>>> import numpy as np
>>> np.set_printoptions(precision=4, suppress=True, linewidth=120, legacy="1.25")
>>> X = np.loadtxt("block2.csv", delimiter=",")
>>> X
array([[ 0.,  0.,  0.,  0.,  0.,  0.,  0.,  0.,  0.,  0.,  0.,  0.],
       [ 0.,  0.,  0.,  0.,  0.,  0.,  0.,  0.,  0.,  0.,  0.,  0.],
       [ 0.,  1.,  0.,  0.,  0.,  0.,  0.,  0.,  0.,  0.,  0.,  0.],
       [ 0.,  0.,  0.,  0.,  0.,  0.,  0., -2.,  0.,  0.,  0.,  0.],
       [ 0.,  0.,  1.,  0.,  0.,  0.,  0.,  0.,  0.,  0.,  0.,  0.],
       [ 0.,  0.,  0.,  0., -1.,  0.,  0.,  0.,  0.,  0.,  0.,  0.],
       [ 0.,  0.,  0.,  0.,  0.,  0.,  0.,  0., -2.,  0.,  0.,  0.],
       [ 0.,  0.,  0.,  0.,  0.,  0.,  2.,  0.,  0.,  0.,  0.,  0.],
       [ 0.,  0.,  0.,  0.,  0.,  0.,  0.,  0.,  0., -1.,  0.,  0.],
       [ 0.,  0.,  0.,  0.,  0.,  0.,  0.,  0.,  0.,  0.,  1.,  0.],
       [ 0.,  0.,  0.,  0.,  0.,  0.,  0.,  0.,  0.,  0.,  0., -2.],
       [ 2.,  0.,  0.,  0.,  0.,  0.,  0.,  0.,  0.,  0.,  0.,  0.]])
>>> np.sort(np.linalg.eigvals(X).real)
array([0., 0., 0., 0., 0., 0., 0., 0., 0., 0., 0., 0.])
>>> X @ X
array([[ 0.,  0.,  0.,  0.,  0.,  0.,  0.,  0.,  0.,  0.,  0.,  0.],
       [ 0.,  0.,  0.,  0.,  0.,  0.,  0.,  0.,  0.,  0.,  0.,  0.],
       [ 0.,  0.,  0.,  0.,  0.,  0.,  0.,  0.,  0.,  0.,  0.,  0.],
       [ 0.,  0.,  0.,  0.,  0.,  0., -4.,  0.,  0.,  0.,  0.,  0.],
       [ 0.,  1.,  0.,  0.,  0.,  0.,  0.,  0.,  0.,  0.,  0.,  0.],
       [ 0.,  0., -1.,  0.,  0.,  0.,  0.,  0.,  0.,  0.,  0.,  0.],
       [ 0.,  0.,  0.,  0.,  0.,  0.,  0.,  0.,  0.,  2.,  0.,  0.],
       [ 0.,  0.,  0.,  0.,  0.,  0.,  0.,  0., -4.,  0.,  0.,  0.],
       [ 0.,  0.,  0.,  0.,  0.,  0.,  0.,  0.,  0.,  0., -1.,  0.],
       [ 0.,  0.,  0.,  0.,  0.,  0.,  0.,  0.,  0.,  0.,  0., -2.],
       [-4.,  0.,  0.,  0.,  0.,  0.,  0.,  0.,  0.,  0.,  0.,  0.],
       [ 0.,  0.,  0.,  0.,  0.,  0.,  0.,  0.,  0.,  0.,  0.,  0.]])
>>> np.round(np.linalg.det(X), 4)
0.0
